$ ipython --no-banner

In [1]: import numpy as np

In [2]: np.set_printoptions(precision=4, suppress=True, linewidth=200)

In [3]: mat = np.load("x.npy")

In [4]: print(mat)
[[0. 4. 0. 0. 0.]
 [4. 0. 4. 0. 0.]
 [0. 4. 3. 4. 0.]
 [0. 0. 4. 0. 4.]
 [0. 0. 0. 4. 3.]]

In [5]: # equal to its transpose

In [6]: other = np.array([[-1, -3, -3], [-2, 0, 1], [2, -1, -2], [-3, 3, -1], [-3, -3, -3]])

In [7]: print(other.T @ mat.T)
[[ -8.   4. -14.  -4. -21.]
 [  0. -16.   9. -16.   3.]
 [  4. -20.  -6. -20. -13.]]

In [8]: print(np.einsum("ij->j", mat))
[ 4.  8. 11.  8.  7.]

In [9]: print(np.vstack([mat, other.T]).shape)
(8, 5)

In [10]: print(np.einsum("ik,kj->ji", mat, other))
[[ -8.   4. -14.  -4. -21.]
 [  0. -16.   9. -16.   3.]
 [  4. -20.  -6. -20. -13.]]

In [11]: x = np.array([-2, -4, -3, -4, 1])

In [12]: target = mat @ x

In [13]: print(target)
[-16. -20. -41.  -8. -13.]

In [14]: print(np.linalg.solve(mat, mat[:, 3]))
[0. 0. 0. 1. 0.]

In [15]: print(np.linalg.solve(mat, -1 * target))
[ 2.  4.  3.  4. -1.]

In [16]: print(np.linalg.solve(mat, target + mat[:, 1]))
[-2. -3. -3. -4.  1.]

In [17]: print(np.linalg.solve(mat.T, mat[2]))
[0. 0. 1. 0. 0.]

In [18]: M = 5 * np.eye(13) + np.ones((13, 13))

In [19]: print(M)
[[6. 1. 1. 1. 1. 1. 1. 1. 1. 1. 1. 1. 1.]
 [1. 6. 1. 1. 1. 1. 1. 1. 1. 1. 1. 1. 1.]
 [1. 1. 6. 1. 1. 1. 1. 1. 1. 1. 1. 1. 1.]
 [1. 1. 1. 6. 1. 1. 1. 1. 1. 1. 1. 1. 1.]
 [1. 1. 1. 1. 6. 1. 1. 1. 1. 1. 1. 1. 1.]
 [1. 1. 1. 1. 1. 6. 1. 1. 1. 1. 1. 1. 1.]
 [1. 1. 1. 1. 1. 1. 6. 1. 1. 1. 1. 1. 1.]
 [1. 1. 1. 1. 1. 1. 1. 6. 1. 1. 1. 1. 1.]
 [1. 1. 1. 1. 1. 1. 1. 1. 6. 1. 1. 1. 1.]
 [1. 1. 1. 1. 1. 1. 1. 1. 1. 6. 1. 1. 1.]
 [1. 1. 1. 1. 1. 1. 1. 1. 1. 1. 6. 1. 1.]
 [1. 1. 1. 1. 1. 1. 1. 1. 1. 1. 1. 6. 1.]
 [1. 1. 1. 1. 1. 1. 1. 1. 1. 1. 1. 1. 6.]]

In [20]: # symmetric

In [21]: print(M @ np.ones(13))
[18. 18. 18. 18. 18. 18. 18. 18. 18. 18. 18. 18. 18.]

In [22]: print(M @ (-1.0) ** np.arange(13))
[ 6. -4.  6. -4.  6. -4.  6. -4.  6. -4.  6. -4.  6.]

In [23]: print(np.fft.fft(M[0]))
[18.+0.j  5.+0.j  5.+0.j  5.+0.j  5.+0.j  5.+0.j  5.+0.j  5.+0.j  5.+0.j  5.+0.j  5.+0.j  5.+0.j  5.+0.j]

In [24]: m1 = np.loadtxt("sample14.csv", delimiter=",")

In [25]: print(m1)
[[ 0.  2. -2.  0.]
 [ 0.  0.  0. -1.]
 [ 0.  0.  0.  1.]
 [ 0.  0.  0.  0.]]

In [26]: # rows and columns are dependent

In [27]: rank = np.linalg.matrix_rank(m1)

In [28]: print(rank)
2

In [29]: N = np.linalg.svd(m1)[2][rank:].T

In [30]: print([int(np.linalg.matrix_rank(np.delete(m1, i, axis=0))) for i in range(4)])
[1, 2, 2, 2]

In [31]: W = np.array([[3, 2, 0, 3, 1],
    ...:     [3, 2, 3, 0, 2],
    ...:     [0, 3, -1, -1, -1],
    ...:     [-1, -1, 3, 3, 1]])

In [32]: beta = np.array([-1, -1, 0, 0, 0])

In [33]: H = np.maximum(m1 @ W + beta, 0)

In [34]: print((H > 0).astype(int))
[[1 0 1 1 1]
 [0 0 0 0 0]
 [0 0 1 1 1]
 [0 0 0 0 0]]

In [35]: print((H > 0).mean(axis=0))
[0.25 0.   0.5  0.5  0.5 ]

In [36]: print(np.linalg.matrix_rank(H))
2

In [37]: Z = np.array([[-3, 1, 3], [3, 0, 1], [-3, 1, -1], [-3, 2, 1], [0, 1, 3]])

In [38]: print((H @ Z).round(6).argmax(axis=1))
[2 0 1 0]

In [39]: print(H @ Z)
[[-45.  23.  27.]
 [  0.   0.   0.]
 [-18.  10.   3.]
 [  0.   0.   0.]]

In [40]: print(np.round(np.linalg.norm(m1[3] - m1[2]), 4))
1.0

In [41]: print(np.linalg.norm(m1, axis=1).argmax())
0

In [42]: print(np.round(np.linalg.norm(m1, 1), 4), np.round(np.linalg.norm(m1, np.inf), 4))
2.0 4.0

In [43]: print(round(float(np.linalg.norm(m1) ** 2 / np.linalg.norm(m1, 2) ** 2), 4))
1.25

In [44]: print(np.linalg.norm(m1, axis=1))
[2.8284 1.     1.     0.    ]

In [45]: print(np.round(np.linalg.norm(m1, 2), 4))
2.8284

In [46]: print(np.linalg.norm(m1, axis=0))
[0.     2.     2.     1.4142]

In [47]: print(np.sort(np.linalg.eigvals(m1)))
[0. 0. 0. 0.]

In [48]: np.linalg.inv(m1)
LinAlgError: Singular matrix


In [49]: print(np.linalg.matrix_power(m1 - np.diag(np.diag(m1)), 4))
[[0. 0. 0. 0.]
 [0. 0. 0. 0.]
 [0. 0. 0. 0.]
 [0. 0. 0. 0.]]

In [50]: feats = np.load("arr.npy")

In [51]: print(feats)
[[ 0.0266 -1.061   0.8028 -0.125  -0.6907 -1.8418]
 [-3.2024  2.2103 -5.1713  0.4017  2.0326  6.2507]
 [-1.6232  2.2318 -3.3449  0.3219  1.7022  4.9191]
 [-2.3434  2.4556  0.9919  0.3535  1.9148  3.715 ]
 [-2.4421  3.5826  0.2132  0.4696  2.5525  5.4721]
 [ 1.6047 -0.001   1.8344 -0.169  -0.2837 -1.2435]
 [-0.3693  1.7169  1.0428  0.1345  0.968   2.1029]
 [ 2.3424 -3.6869 -0.2087 -0.5153 -2.4748 -5.4634]
 [-3.2524  1.0544 -4.2812  0.3304  1.3171  4.4172]
 [ 0.8609 -3.7162 -1.9858 -0.39   -2.2121 -4.2157]
 [-2.4497 -1.3456 -7.1376 -0.0639 -0.2448  2.0242]
 [-2.3543 -0.2793 -8.0813  0.1177  0.4673  3.8237]
 [ 2.4244 -0.7955  8.8007 -0.1362 -1.2147 -5.6254]
 [-0.4201  0.6763  1.7933  0.1937  0.4332  0.2477]
 [ 3.6276  0.4626  0.9282 -0.2066 -0.3094 -1.1203]
 [ 2.0153 -1.9053  0.7795 -0.263  -1.444  -3.4543]
 [ 2.7987  0.8336  5.3327 -0.0333 -0.0949 -2.2752]
 [ 0.8424  1.4069  5.4045  0.0983  0.5134 -0.6954]
 [-3.2577  1.0745 -4.4351  0.3062  1.2757  4.4302]
 [-3.9899  1.4713 -0.0222  0.3988  1.4667  3.266 ]
 [-1.6037 -2.1993 -0.1691 -0.1267 -1.0229 -2.3224]
 [-4.0256  0.3612  0.8498  0.3521  0.7031  1.371 ]
 [-2.4141 -0.3387 -8.001   0.1635  0.4452  3.9348]
 [ 0.7826  2.5288  4.6624  0.2388  1.2415  1.1316]
 [-3.5827  0.7214 -1.8199  0.2916  1.0013  2.9564]
 [-0.415   0.6296  1.8246  0.1899  0.3701  0.2672]
 [-3.9617  1.5144 -0.0339  0.4087  1.4877  3.1089]
 [ 1.963   1.5867 -1.693  -0.0033  0.7222  2.04  ]
 [ 2.8383 -0.476   6.2653 -0.1713 -0.8471 -4.063 ]
 [ 2.0284  0.3861 -0.7801 -0.0961 -0.0461  0.2713]
 [ 2.7241  0.6903  5.4546 -0.0226 -0.1834 -2.3101]]

In [52]: Xc = feats - feats.mean(axis=0)

In [53]: Uu, sv, VT = np.linalg.svd(Xc, full_matrices=False)

In [54]: print(np.abs(Uu[:, 0]).argmax())
12

In [55]: print(round((sv ** 2).sum() ** 2 / (sv ** 4).sum(), 4))
1.7601

In [56]: print(VT[0] * np.sign(VT[0, np.abs(VT[0]).argmax()]))
[ 0.3883 -0.116   0.6915 -0.0319 -0.1515 -0.5776]

In [57]: print(np.abs(VT[0]).argmax())
2

In [58]: print(np.searchsorted(np.cumsum(sv ** 2) / (sv ** 2).sum(), 0.9) + 1)
2

In [59]: print(np.round(sv ** 2 / (sv ** 2).sum(), 4) + 0)
[0.7166 0.227  0.0563 0.0001 0.     0.    ]

In [60]: lab = feats[:, 3] > np.median(feats[:, 3])

In [61]: f = feats[lab].mean(axis=0) - feats[~lab].mean(axis=0)

In [62]: print(lab.astype(int))
[0 1 1 1 1 0 1 0 1 0 0 0 0 1 0 0 0 0 1 1 0 1 1 1 1 1 1 0 0 0 0]

In [63]: print(np.argsort(-np.abs(f).round(6), kind="stable"))
[5 0 1 2 4 3]

In [64]: print(((feats - feats.mean(axis=0)) @ f > 0).astype(int))
[0 1 1 1 1 0 1 0 1 0 1 1 0 0 0 0 0 0 1 1 0 1 1 0 1 0 1 1 0 0 0]

In [65]: Z = feats[[9, 17]].astype(float)

In [66]: for _ in range(7):
    ...:     lab = np.linalg.norm(feats[:, None] - Z, axis=-1).argmin(axis=1)
    ...:     Z = np.array([feats[lab == j].mean(axis=0) for j in range(2)])
    ...: 

In [67]: print(lab)
[1 0 0 0 0 1 0 1 0 1 0 0 1 1 1 1 1 1 0 0 1 0 0 1 0 1 0 0 1 1 1]

In [68]: print(np.abs(Z[1] - Z[0]).argmax())
5

In [69]: arr = np.load("mat.npy")

In [70]: print(arr)
[[0 0 5 0 4 0 3 3]
 [3 5 1 2 2 0 5 1]
 [2 5 0 1 0 0 0 3]
 [3 3 1 0 3 1 4 0]
 [0 2 4 1 4 1 5 0]
 [4 5 0 2 3 1 0 3]
 [5 5 2 3 1 4 1 3]
 [2 5 0 1 0 0 0 3]]

In [71]: rng = np.random.default_rng(2845)

In [72]: lab = rng.permutation(8)

In [73]: print(lab)
[4 5 6 1 2 7 3 0]

In [74]: other = arr[lab][:, lab]

In [75]: print(np.round(np.sort(np.abs(np.linalg.eigvals(other))), 4) + 0)
[ 0.      1.5208  2.4191  3.4322  3.4322  4.349   4.349  16.817 ]

In [76]: print(round(np.linalg.det(other), 4), round(np.linalg.det(arr[lab]), 4))
0.0 0.0

In [77]: print(other)
[[4 1 5 2 4 0 1 0]
 [3 1 0 5 0 3 2 4]
 [1 4 1 5 2 3 3 5]
 [2 0 5 5 1 1 2 3]
 [0 0 0 5 0 3 1 2]
 [0 0 0 5 0 3 1 2]
 [3 1 4 3 1 0 0 3]
 [4 0 3 0 5 3 0 0]]

In [78]: print(np.round(np.linalg.norm(arr, 2) / np.linalg.norm(arr), 4))
0.8267

In [79]: print(np.linalg.cond(arr) > 100)
True

In [80]: Uu, sv, VT = np.linalg.svd(arr, full_matrices=False)

In [81]: print(np.allclose(Uu * sv @ VT, arr))
True

In [82]: print((sv > 1e-8).sum())
7

In [83]: print(round(np.sqrt((sv ** 2).sum()), 4), round(np.linalg.norm(arr), 4))
21.6333 21.6333

In [84]: print(np.round(Uu.T @ Uu, 4) + 0)
[[1. 0. 0. 0. 0. 0. 0. 0.]
 [0. 1. 0. 0. 0. 0. 0. 0.]
 [0. 0. 1. 0. 0. 0. 0. 0.]
 [0. 0. 0. 1. 0. 0. 0. 0.]
 [0. 0. 0. 0. 1. 0. 0. 0.]
 [0. 0. 0. 0. 0. 1. 0. 0.]
 [0. 0. 0. 0. 0. 0. 1. 0.]
 [0. 0. 0. 0. 0. 0. 0. 1.]]

In [85]: print(np.abs(VT[0]))
[0.4136 0.6137 0.2348 0.2222 0.3226 0.165  0.3488 0.3079]

In [86]: print(np.round(Uu.T @ arr @ VT.T, 4) + 0)
[[17.8851  0.      0.      0.      0.      0.      0.      0.    ]
 [ 0.      9.7386  0.      0.      0.      0.      0.      0.    ]
 [ 0.      0.      5.0503  0.      0.      0.      0.      0.    ]
 [ 0.      0.      0.      4.0466  0.      0.      0.      0.    ]
 [ 0.      0.      0.      0.      2.7121  0.      0.      0.    ]
 [ 0.      0.      0.      0.      0.      1.5741  0.      0.    ]
 [ 0.      0.      0.      0.      0.      0.      1.2521  0.    ]
 [ 0.      0.      0.      0.      0.      0.      0.      0.    ]]

In [87]: print(np.round(sv / sv[0], 4) + 0)
[1.     0.5445 0.2824 0.2263 0.1516 0.088  0.07   0.    ]

In [88]: rank = np.linalg.matrix_rank(arr)

In [89]: print(rank)
7

In [90]: N = np.linalg.svd(arr)[2][rank:].T

In [91]: print(np.linalg.matrix_rank(arr.T @ arr), np.linalg.matrix_rank(arr @ arr.T))
7 7

In [92]: print([int(np.linalg.matrix_rank(np.delete(arr, i, axis=0))) for i in range(8)])
[6, 6, 7, 6, 6, 6, 6, 7]

In [93]: Z = np.array([[-0.1, 1.4, 0.8, -0.2, -0.6, 0.8, 0.2, -1.7, 1.2],
    ...:     [0.9, 0.2, 0.8, 1.6, -0.4, -1.6, -0.3, 0.5, 1.4],
    ...:     [-0.3, -0.4, -0.8, 0.0, 1.9, -0.6, 0.2, -1.9, 0.4]])

In [94]: F = np.array([[-7, -6, -3],
    ...:     [-5, -7, 5],
    ...:     [9, 4, -3],
    ...:     [-5, 3, 4],
    ...:     [6, 4, 1],
    ...:     [6, 4, -3],
    ...:     [4, -9, 4],
    ...:     [-1, -7, 1],
    ...:     [5, 1, -8],
    ...:     [4, -8, 6],
    ...:     [5, -8, 1],
    ...:     [-8, -1, 6],
    ...:     [1, -2, -4],
    ...:     [-9, -8, 5],
    ...:     [-2, 3, -9],
    ...:     [-9, -8, -3],
    ...:     [-3, -3, 8],
    ...:     [-1, -6, -1],
    ...:     [-3, -3, 2],
    ...:     [-7, -5, 3],
    ...:     [-7, -3, -8],
    ...:     [1, 2, 2],
    ...:     [-5, -1, -3],
    ...:     [1, 4, -8],
    ...:     [-1, 8, -3]]) @ Z + 0.3 * rng.normal(size=(25, 9))

In [95]: print(F)
[[ -3.4726  -9.7216  -7.9073  -8.5364   1.4165   6.2468  -0.4555  14.2326 -18.073 ]
 [ -7.0964 -10.3717 -13.6365 -10.3023  15.2448   4.3395   2.4661  -4.2951 -13.8266]
 [  3.5969  15.3566  12.1244   4.7158 -13.207    2.3866   0.1628  -7.6912  15.0492]
 [  2.4841  -8.0767  -4.8746   5.0888   9.306  -11.5176  -1.0631   2.39     0.2363]
 [  2.7086   8.8306   7.4125   5.3262  -3.6445  -2.4677  -0.0833 -10.0525  13.4321]
 [  4.0053  10.1251  10.9354   5.946  -11.1978  -0.1267  -0.3682  -2.8185  12.0106]
 [ -9.8055   2.4781  -7.2102 -15.0971   8.4552  15.3918   4.5274 -18.9519  -6.1449]
 [ -6.1938  -3.3383  -7.2214 -10.8314   5.3936  10.6355   2.5229  -3.7166 -10.5234]
 [  3.5462  10.0805  11.0772   0.5356 -18.6737   6.9694  -0.5348   7.5014   3.8583]
 [ -9.3594   1.7045  -8.7667 -14.1293  12.7395  12.3822   4.3124 -22.178   -3.8352]
 [ -8.08     4.6876  -3.7436 -13.6634   2.4232  16.2486   4.3379 -14.2038  -4.533 ]
 [ -2.002  -13.4082 -12.1411   0.0961  16.4427  -8.4967  -0.0944   1.4729  -8.7937]
 [ -0.7863   2.4978   2.2853  -3.0966  -7.4137   6.2231  -0.5363   4.5663  -3.4024]
 [ -7.8873 -16.1823 -17.7238 -10.9777  18.4182   1.914    1.6718   1.8966 -19.9454]
 [  6.1352   1.3498   8.2819   5.1766 -17.0382  -0.5803  -3.1358  21.7566  -1.7165]
 [ -5.2    -12.8709 -11.9779 -11.2414   2.6284   7.0767  -0.7413  17.5886 -23.0989]
 [ -4.4387  -7.7413 -11.2865  -4.3884  18.9602  -2.3847   1.7004 -11.5609  -4.9287]
 [ -4.8777  -1.8833  -4.9128 -10.0408   1.817    9.553    1.5475   0.4827  -9.5248]
 [ -2.7725  -5.6524  -6.4748  -4.2904   6.6191   1.2662   1.2033  -0.1357  -7.248 ]
 [ -4.9269 -12.0099 -12.1647  -6.1704  12.0736   0.1978   0.9219   4.1819 -14.4781]
 [  0.3445  -6.9416  -1.5333  -2.838   -9.9971   4.0033  -1.7038  25.4131 -15.9608]
 [  1.2253   0.8057   0.5486   2.7869   2.7619  -3.6765  -0.1928  -4.3039   5.3621]
 [  0.3914  -6.4402  -1.7559  -0.7287  -2.2181  -0.3825  -1.4104  13.2885  -8.7847]
 [  6.0414   5.2964  10.7006   6.3958 -17.4359  -0.5316  -2.73    15.1644   3.6455]
 [  8.447    1.1104   7.509   12.9152  -8.1502 -11.6527  -2.9257  11.4879   9.2739]]

In [96]: lab = F[:, 6] > np.median(F[:, 6])

In [97]: f = F[lab].mean(axis=0) - F[~lab].mean(axis=0)

In [98]: print((((F - F.mean(axis=0)) @ f > 0) == lab).mean())
0.88

In [99]: other = np.array([[-2, 1],
    ...:     [-3, -3],
    ...:     [-2, 0],
    ...:     [1, 1],
    ...:     [-3, 3],
    ...:     [1, 1],
    ...:     [0, -3],
    ...:     [1, -1],
    ...:     [2, -3]])

In [100]: print(np.vstack([F, other.T]).shape)
(27, 9)

In [101]: other @ F
ValueError: matmul: Input operand 1 has a mismatch in its core dimension 0, with gufunc signature (n?,k),(k,m?)->(n?,m?) (size 25 is different from 2)


In [102]: print(np.linalg.matrix_rank(np.vstack([F, other.T])))
9

In [103]: print(np.einsum("ij->j", F))
[ -37.9731  -50.3154  -62.4564  -77.3493   25.7237   63.0175    9.3992   41.5154 -111.9499]

In [104]: print(np.linalg.matrix_rank(F @ other))
2
